% ipython --no-banner

In [1]: import numpy as np

In [2]: import numpy.linalg as la

In [3]: np.set_printoptions(precision=3, suppress=True, linewidth=160)

In [4]: def rnd(a):
   ...:     return np.round(a, 3) + 0
   ...: 

In [5]: u = np.array([-2, -2, 2, -3, 0, -2, 0])

In [6]: K = u[np.abs(np.subtract.outer(np.arange(7), np.arange(7)))]

In [7]: K
Out[7]: 
array([[-2, -2,  2, -3,  0, -2,  0],
       [-2, -2, -2,  2, -3,  0, -2],
       [ 2, -2, -2, -2,  2, -3,  0],
       [-3,  2, -2, -2, -2,  2, -3],
       [ 0, -3,  2, -2, -2, -2,  2],
       [-2,  0, -3,  2, -2, -2, -2],
       [ 0, -2,  0, -3,  2, -2, -2]])

In [8]: rnd(la.eigvalsh(K).min())
Out[8]: np.float64(-7.379)

In [9]: [round(float(la.det(K[:i, :i])), 2) + 0 for i in range(1, 8)]
Out[9]: [-2.0, 0.0, 32.0, -320.0, 1022.0, -3245.0, 4812.0]

In [10]: np.all(la.eigvalsh(K) > 0)
Out[10]: np.False_

In [11]: rnd(la.norm(K, 2))
Out[11]: np.float64(9.017)

In [12]: rnd(la.norm(K[3] - K[5]))
Out[12]: np.float64(6.245)

In [13]: rnd(la.norm(K, axis=0))
Out[13]: array([5.   , 5.385, 5.385, 6.164, 5.385, 5.385, 5.   ])

In [14]: rnd(la.norm(K) ** 2 / la.norm(K, 2) ** 2)
Out[14]: np.float64(2.509)

In [15]: x0 = np.array([-2, -3, 0, -1, -2, -1, 0])

In [16]: rhs = K @ x0

In [17]: rhs
Out[17]: array([15, 14,  3,  4, 17,  8,  7])

In [18]: rnd(la.solve(K, rhs))
Out[18]: array([-2., -3.,  0., -1., -2., -1.,  0.])

In [19]: K.shape
Out[19]: (7, 7)

In [20]: np.count_nonzero(K)
Out[20]: np.int64(41)

In [21]: K.sum(axis=1)
Out[21]: array([-7, -9, -5, -8, -5, -9, -7])

In [22]: K[7]
Traceback (most recent call last):
  Cell In[22], line 1
    K[7]
IndexError: index 7 is out of bounds for axis 0 with size 7


In [23]: rnd(K.mean(axis=0))
Out[23]: array([-1.   , -1.286, -0.714, -1.143, -0.714, -1.286, -1.   ])

In [24]: np.abs(K).max()
Out[24]: np.int64(3)

In [25]: np.diff(K, axis=0)
Out[25]: 
array([[ 0,  0, -4,  5, -3,  2, -2],
       [ 4,  0,  0, -4,  5, -3,  2],
       [-5,  4,  0,  0, -4,  5, -3],
       [ 3, -5,  4,  0,  0, -4,  5],
       [-2,  3, -5,  4,  0,  0, -4],
       [ 2, -2,  3, -5,  4,  0,  0]])

In [26]: la.rank(K)
Traceback (most recent call last):
  Cell In[26], line 1
    la.rank(K)
AttributeError: module 'numpy.linalg' has no attribute 'rank'


In [27]: X = np.load("layer15.npy")

In [28]: X
Out[28]: 
array([[ 3,  6,  5, -5,  7, -8, -4,  5, -2],
       [-9,  8, -7,  7, -9,  4,  7,  2,  7],
       [-7, -2, -8,  8,  8, -9, -1, -2, -5],
       [ 3,  0,  4, -4,  0,  5, -7, -1,  3],
       [-5,  2, -7,  7, -1, -9, -1, -5,  4],
       [-8,  5,  2, -2, -7,  4,  6,  5, -1]])

In [29]: A2 = X[0, 0] * X[1:] - np.outer(X[1:, 0], X[0])

In [30]: A2
Out[30]: 
array([[  0,  78,  24, -24,  36, -60, -15,  51,   3],
       [  0,  36,  11, -11,  73, -83, -31,  29, -29],
       [  0, -18,  -3,   3, -21,  39,  -9, -18,  15],
       [  0,  36,   4,  -4,  32, -67, -23,  10,   2],
       [  0,  63,  46, -46,  35, -52, -14,  55, -19]])

In [31]: la.matrix_rank(A2), la.matrix_rank(X)
Out[31]: (np.int64(5), np.int64(6))

In [32]: rnd(X[:, 0] / X[0, 0])
Out[32]: array([ 1.   , -3.   , -2.333,  1.   , -1.667, -2.667])

In [33]: left, s, Vt = la.svd(A2, full_matrices=False)

In [34]: np.abs(left[:, 0]).round(6).argmax()
Out[34]: np.int64(1)

In [35]: rnd(left.T @ left)
Out[35]: 
array([[1., 0., 0., 0., 0.],
       [0., 1., 0., 0., 0.],
       [0., 0., 1., 0., 0.],
       [0., 0., 0., 1., 0.],
       [0., 0., 0., 0., 1.]])

In [36]: rnd(Vt @ Vt.T)
Out[36]: 
array([[1., 0., 0., 0., 0.],
       [0., 1., 0., 0., 0.],
       [0., 0., 1., 0., 0.],
       [0., 0., 0., 1., 0.],
       [0., 0., 0., 0., 1.]])

In [37]: rnd(np.abs(Vt[0]))
Out[37]: array([0.   , 0.486, 0.198, 0.198, 0.407, 0.598, 0.168, 0.347, 0.117])

In [38]: np.allclose(left * s @ Vt, A2)
Out[38]: True

In [39]: rnd(s)
Out[39]: array([225.251,  68.069,  36.908,  23.17 ,  14.685])

In [40]: rnd(s / s[0])
Out[40]: array([1.   , 0.302, 0.164, 0.103, 0.065])

In [41]: rnd(np.cumsum(s ** 2) / np.sum(s ** 2))
Out[41]: array([0.883, 0.963, 0.987, 0.996, 1.   ])

In [42]: def softmax(z):
    ...:     e = np.exp(z - z.max(axis=-1, keepdims=True))
    ...:     return e / e.sum(axis=-1, keepdims=True)
    ...: 

In [43]: rnd(softmax(X[5]))
Out[43]: array([0.   , 0.195, 0.01 , 0.   , 0.   , 0.072, 0.529, 0.195, 0.   ])

In [44]: S = X @ X.T / np.sqrt(9)

In [45]: rnd(softmax(S + np.triu(np.full(S.shape, -np.inf), 1)))
Out[45]: 
array([[1.   , 0.   , 0.   , 0.   , 0.   , 0.   ],
       [0.   , 1.   , 0.   , 0.   , 0.   , 0.   ],
       [0.   , 0.   , 1.   , 0.   , 0.   , 0.   ],
       [0.   , 0.   , 0.   , 1.   , 0.   , 0.   ],
       [0.   , 0.   , 0.   , 0.   , 1.   , 0.   ],
       [0.   , 0.005, 0.   , 0.   , 0.   , 0.995]])

In [46]: rnd(softmax(S)[5] @ X)
Out[46]: array([-8.005,  5.014,  1.957, -1.957, -7.01 ,  4.   ,  6.005,  4.986, -0.962])

In [47]: rnd(softmax(S))
Out[47]: 
array([[1.   , 0.   , 0.   , 0.   , 0.   , 0.   ],
       [0.   , 1.   , 0.   , 0.   , 0.   , 0.   ],
       [0.   , 0.   , 1.   , 0.   , 0.   , 0.   ],
       [0.   , 0.   , 0.   , 1.   , 0.   , 0.   ],
       [0.   , 0.   , 0.   , 0.   , 1.   , 0.   ],
       [0.   , 0.005, 0.   , 0.   , 0.   , 0.995]])

In [48]: left, s, Vt = la.svd(K, full_matrices=False)

In [49]: rnd(np.abs(Vt[0]))
Out[49]: array([0.33 , 0.376, 0.383, 0.455, 0.383, 0.376, 0.33 ])

In [50]: rnd(np.cumsum(s ** 2) / np.sum(s ** 2))
Out[50]: array([0.399, 0.665, 0.811, 0.955, 0.979, 0.999, 1.   ])

In [51]: rnd(s / s[0])
Out[51]: array([1.   , 0.818, 0.604, 0.6  , 0.247, 0.222, 0.061])

In [52]: np.allclose(left * s @ Vt, K)
Out[52]: True

In [53]: left.shape, s.shape, Vt.shape
Out[53]: ((7, 7), (7,), (7, 7))
